% python3 -q
>>> import numpy as np
>>> np.set_printoptions(suppress=True, linewidth=160)
>>> rd = lambda a: np.round(a, 2) + 0
>>> X = np.load("a.npy")
>>> print(X)
[[ 5  0  0  0]
 [ 3 -2  0  0]
 [ 1  5  1  0]
 [-1 -3  1  5]]
>>> vec = np.array([4, 5, -2, -5])
>>> target = X @ vec
>>> b, lr = np.zeros(4), 1 / np.linalg.norm(X, 2) ** 2
>>> for i in range(150):
...     b -= lr * X.T @ (X @ b - target)
...     if i % 50 == 0: print(i, round(np.linalg.norm(X @ b - target), 2))
... 
0 5.02
50 0.37
100 0.34
>>> print(rd(np.linalg.cond(X)))
23.77
>>> T = np.stack([X, 5 * X, X[::-1]])
>>> print(T.sum(axis=0))
[[ 29  -3   1   5]
 [ 19  -7   1   0]
 [  9  28   6   0]
 [ -1 -18   6  30]]
>>> print(T.shape)
(3, 4, 4)
>>> F = np.load("block14.npy")
>>> print(F)
[[ 1.95  0.7  -0.4 ]
 [ 3.59  1.2  -0.5 ]
 [-1.03 -0.3   1.2 ]
 [-7.02 -2.3   0.4 ]
 [ 5.98  2.    1.3 ]
 [-2.59 -0.9  -0.3 ]
 [ 4.    1.4   0.8 ]
 [ 0.93  0.3   0.5 ]
 [-1.18 -0.4  -0.4 ]
 [-4.41 -1.5  -1.  ]
 [ 4.08  1.3   1.3 ]
 [-1.76 -0.6  -1.5 ]
 [ 0.91  0.3  -0.6 ]
 [ 0.95  0.3  -0.8 ]
 [ 2.15  0.7  -0.2 ]
 [ 1.22  0.4   0.  ]
 [-2.06 -0.7   0.2 ]
 [-4.99 -1.7   1.4 ]
 [-7.6  -2.5   1.2 ]
 [-2.67 -0.9  -0.3 ]
 [-2.12 -0.7   2.2 ]
 [-5.54 -1.8   0.2 ]]
>>> vec = np.array([-1, -1, -1])
>>> target = F @ vec
>>> print(rd(np.linalg.pinv(F) @ F))
[[1. 0. 0.]
 [0. 1. 0.]
 [0. 0. 1.]]
>>> rng = np.random.default_rng(758849)
>>> target = target + 0.05 * rng.normal(size=22)
>>> print(rd(target))
[-2.27 -4.25  0.14  8.98 -9.25  3.73 -6.09 -1.71  1.97  6.92 -6.68  3.9  -0.56 -0.5  -2.7  -1.54  2.61  5.31  8.92  3.94  0.63  7.19]
>>> b, *_ = np.linalg.lstsq(F, target)
>>> print(rd(b))
[-1.17 -0.48 -0.99]
>>> W1 = np.array([[0, 3, -3, 3, 3], [-3, 3, 1, -1, 0], [0, 3, 2, -3, 0]])
>>> b = np.array([-3, -1, 0, -1, -3])
>>> hid = np.maximum(F @ W1 + b, 0)
>>> print((hid > 0).astype(int))
[[0 1 0 1 1]
 [0 1 0 1 1]
 [0 0 1 0 0]
 [1 0 1 0 0]
 [0 1 0 1 1]
 [0 0 1 0 0]
 [0 1 0 1 1]
 [0 1 0 0 0]
 [0 0 1 0 0]
 [1 0 1 0 0]
 [0 1 0 1 1]
 [0 0 1 0 0]
 [0 1 0 1 0]
 [0 1 0 1 0]
 [0 1 0 1 1]
 [0 1 0 1 1]
 [0 0 1 0 0]
 [1 0 1 0 0]
 [1 0 1 0 0]
 [0 0 1 0 0]
 [0 0 1 0 0]
 [1 0 1 0 0]]
>>> print(rd((hid > 0).mean(axis=0)))
[0.23 0.45 0.55 0.41 0.32]
>>> W2 = np.array([[0, -2, -2], [3, -3, 1], [3, -1, 1], [-1, 0, 1], [-2, -3, -3]])
>>> print((hid @ W2).round(6).argmax(axis=1))
[0 0 0 0 0 0 0 0 0 0 0 0 2 2 0 0 0 0 0 0 0 0]
>>> print(W1 @ W2)
[[ -9 -15  -6]
 [ 13  -4   9]
 [ 18 -11   2]]
>>> feats = np.load("arr.npy")
>>> print(feats)
[[0.67 0.   0.33]
 [0.   0.5  0.5 ]
 [0.   0.   1.  ]]
>>> out = feats / np.sqrt((feats ** 2).mean(axis=1, keepdims=True))
>>> print(rd(np.linalg.norm(out, axis=1)))
[1.73 1.73 1.73]
>>> print(rd(out[0]))
[1.55 0.   0.77]
>>> print(np.linalg.matrix_rank(out) == np.linalg.matrix_rank(feats))
True
>>> print(rd(feats - feats.mean(axis=1, keepdims=True)))
[[ 0.34 -0.33  0.  ]
 [-0.33  0.17  0.17]
 [-0.33 -0.33  0.67]]
>>> E = np.array([[0, 0, 0], [-2, 0, 0], [0, 0, 0], [0, 0, 0]])
>>> Uu, sig, vt = np.linalg.svd(E)
>>> print(sig)
[2. 0. 0.]
>>> out = Uu[:, :1] @ np.diag(sig[:1]) @ vt[:1]
>>> print(np.linalg.matrix_rank(E, rtol=0.05))
1
>>> print(rd(np.linalg.norm(E - out) / np.linalg.norm(E)))
0.0
>>> print(out)
[[ 0.  0.  0.]
 [-2.  0.  0.]
 [ 0.  0.  0.]
 [ 0.  0.  0.]]
>>> data = np.load("layer15.npy")
>>> print(data)
[[-2 -2 -2 -2]
 [-2 -4 -4 -4]
 [-2 -4 -6 -6]
 [-2 -4 -6 -8]]
>>> ev, vecs = np.linalg.eigh(data)
>>> vec = np.array([3, 2, 1, 3])
>>> print(rd(np.linalg.eigvalsh(data[1:, 1:])))
[-15.78  -1.57  -0.65]
>>> lab = rng.permutation(4)
>>> print(lab)
[1 3 0 2]
>>> out = data[lab][:, lab]
>>> print(np.trace(out))
-20
>>> print(np.allclose(out, data))
False
>>> print(np.diag(out))
[-4 -8 -2 -6]
>>> print(rd(np.sort(np.abs(np.linalg.eigvals(out)))))
[ 0.57  0.85  2.   16.58]
>>> ev, vecs = np.linalg.eig(data)
>>> print(rd(np.prod(ev)))
16.0
>>> print(rd(ev))
[-16.58  -2.    -0.85  -0.57]
>>> M = np.load("w.npy")
>>> print(M)
[[ 0  0  0]
 [ 3  1 -3]
 [ 1  2  3]
 [ 0  0  0]
 [ 0  0  0]
 [ 2 -3 -3]
 [ 0  0  0]
 [ 0  0  0]
 [ 0  0  0]
 [ 2 -3 -3]
 [ 0  0  0]
 [ 2 -3 -3]
 [ 1  2  3]
 [ 2 -3 -3]
 [ 0  0  0]
 [ 5 -2 -6]
 [ 3  1 -3]]
>>> out = np.c_[M[:, :1] @ np.array([[0]]), np.array([-1, 2, 2, -1, -1, 2, 1, -1, -1, -1, 0, -1, 2, 2, -2, 0, 1])]
>>> print(out)
[[ 0 -1]
 [ 0  2]
 [ 0  2]
 [ 0 -1]
 [ 0 -1]
 [ 0  2]
 [ 0  1]
 [ 0 -1]
 [ 0 -1]
 [ 0 -1]
 [ 0  0]
 [ 0 -1]
 [ 0  2]
 [ 0  2]
 [ 0 -2]
 [ 0  0]
 [ 0  1]]
>>> print(rd(np.linalg.norm(out - M @ np.linalg.lstsq(M, out)[0], axis=0)))
[0.   4.67]
>>> print(rd(np.linalg.norm(np.linalg.qr(M)[0].T @ out, axis=0) ** 2 / ((out ** 2).sum(axis=0) + 1e-12)))
[0.   0.34]
>>> K = np.array([[4, 0, 0, 0], [0, -6, 0, 0], [0, 0, 3, 0], [0, 0, 0, -7]])
>>> ev, vecs = np.linalg.eig(K)
>>> print(rd(np.sort(np.linalg.eigvals(K @ K))))
[ 9. 16. 36. 49.]
>>> print(rd(np.linalg.det(K)))
504.0
>>> print(np.flatnonzero(np.linalg.matrix_power((K != 0) + (K.T != 0) + np.eye(4), 4)[3]))
[3]
>>> print(K @ K)
[[16  0  0  0]
 [ 0 36  0  0]
 [ 0  0  9  0]
 [ 0  0  0 49]]
>>> print(rd(np.sort(np.linalg.eigvals(K).real)))
[-7. -6.  3.  4.]
>>> W1 = np.array([[-1, -1, 1, 3], [1, 1, 0, 2], [-1, 0, 0, 0], [-1, -1, -2, 0]])
>>> b = np.array([1, 2, -2, 2])
>>> hid = np.maximum(K @ W1 + b, 0)
>>> print(np.linalg.matrix_rank(hid))
3
>>> print(hid)
[[ 0  0  2 14]
 [ 0  0  0  0]
 [ 0  2  0  2]
 [ 8  9 12  2]]
>>> W2 = np.array([[5, 4, 5], [3, 1, 0], [3, 3, 4], [1, 5, 5]])
>>> print(W1 @ W2)
[[ -2  13  14]
 [ 10  15  15]
 [ -5  -4  -5]
 [-14 -11 -13]]
>>> print((hid @ W2).round(6).argmax(axis=1))
[2 0 1 0]
>>> print(hid @ W2)
[[ 20  76  78]
 [  0   0   0]
 [  8  12  10]
 [105  87  98]]
